In [1]: import numpy as np

In [2]: np.set_printoptions(suppress=True, linewidth=160)

In [3]: feats = np.array([[-3, 0, 0], [0, 1, -2], [0, -3, -1]])

In [4]: out = np.array([[0, 3], [-4, 0], [-2, 1]])

In [5]: feats @ out
Out[5]: 
array([[ 0, -9],
       [ 0, -2],
       [14, -1]])

In [6]: np.linalg.matrix_rank(np.vstack([feats, out.T]))
Out[6]: np.int64(3)

In [7]: out.T @ feats.T
Out[7]: 
array([[ 0,  0, 14],
       [-9, -2, -1]])

In [8]: data = np.array([[0, 13, 6, 13],
   ...:     [0, 3, 0, 6],
   ...:     [0, 15, 1, 20],
   ...:     [0, 17, 11, 17],
   ...:     [0, 21, 26, 7],
   ...:     [0, 5, 0, 7],
   ...:     [0, 15, 8, 12],
   ...:     [0, 19, 15, 10],
   ...:     [0, 9, 0, 9],
   ...:     [9, 3, 0, 12],
   ...:     [0, 19, 16, 10],
   ...:     [0, 21, 17, 15],
   ...:     [0, 17, 2, 21]])

In [9]: out = np.array([[-1, 2], [2, 2], [-2, 2], [-1, 1]])

In [10]: data @ out
Out[10]: 
array([[  1,  51],
       [  0,  12],
       [  8,  52],
       [ -5,  73],
       [-17, 101],
       [  3,  17],
       [  2,  58],
       [ -2,  78],
       [  9,  27],
       [-15,  36],
       [ -4,  80],
       [ -7,  91],
       [  9,  59]])

In [11]: np.einsum("ij,ij->i", data, data)
Out[11]: array([ 374,   45,  626,  699, 1166,   74,  433,  686,  162,  234,  717,  955,  734])

In [12]: hat = data @ np.linalg.solve(data.T @ data, data.T)

In [13]: np.round(hat @ data[:, 3], 1)
Out[13]: array([13.,  6., 20., 17.,  7.,  7., 12., 10.,  9., 12., 10., 15., 21.])

In [14]: np.linalg.matrix_rank(np.eye(13) - hat)
Out[14]: np.int64(9)

In [15]: np.trace(hat)
Out[15]: np.float64(4.0)

In [16]: np.round(np.linalg.eigvalsh(hat), 1) + 0
Out[16]: array([0., 0., 0., 0., 0., 0., 0., 0., 0., 1., 1., 1., 1.])

In [17]: np.round(np.diag(hat), 1) + 0
Out[17]: array([0.1, 0.1, 0.3, 0.4, 0.5, 0. , 0.1, 0.3, 0.3, 1. , 0.2, 0.2, 0.3])

In [18]: vec = np.array([-1, 2, 3, -1])

In [19]: target = data @ vec

In [20]: np.round(np.linalg.pinv(data) @ data, 1) + 0
Out[20]: 
array([[1., 0., 0., 0.],
       [0., 1., 0., 0.],
       [0., 0., 1., 0.],
       [0., 0., 0., 1.]])

In [21]: target
Out[21]: array([ 31,   0,  13,  50, 113,   3,  42,  73,   9, -15,  76,  78,  19])

In [22]: rng = np.random.default_rng(16393)

In [23]: target = target + 0.1 * rng.normal(size=13)

In [24]: target.round(1) + 0
Out[24]: array([ 31. ,   0. ,  12.9,  50.1, 112.7,   3. ,  41.8,  72.9,   9. , -14.8,  76.1,  78. ,  18.8])

In [25]: b, *_ = np.linalg.lstsq(data, target)

In [26]: np.round(data.T @ (target - data @ b), 1) + 0
Out[26]: array([0., 0., 0., 0.])

In [27]: b.round(1)
Out[27]: array([-1.,  2.,  3., -1.])

In [28]: b.round()
Out[28]: array([-1.,  2.,  3., -1.])

In [29]: [round(float(np.linalg.norm(np.linalg.solve(data.T @ data + lam * np.eye(4), data.T @ target))), 2) for lam in (0, 1, 10, 100)]
Out[29]: [3.86, 3.86, 3.81, 3.49]
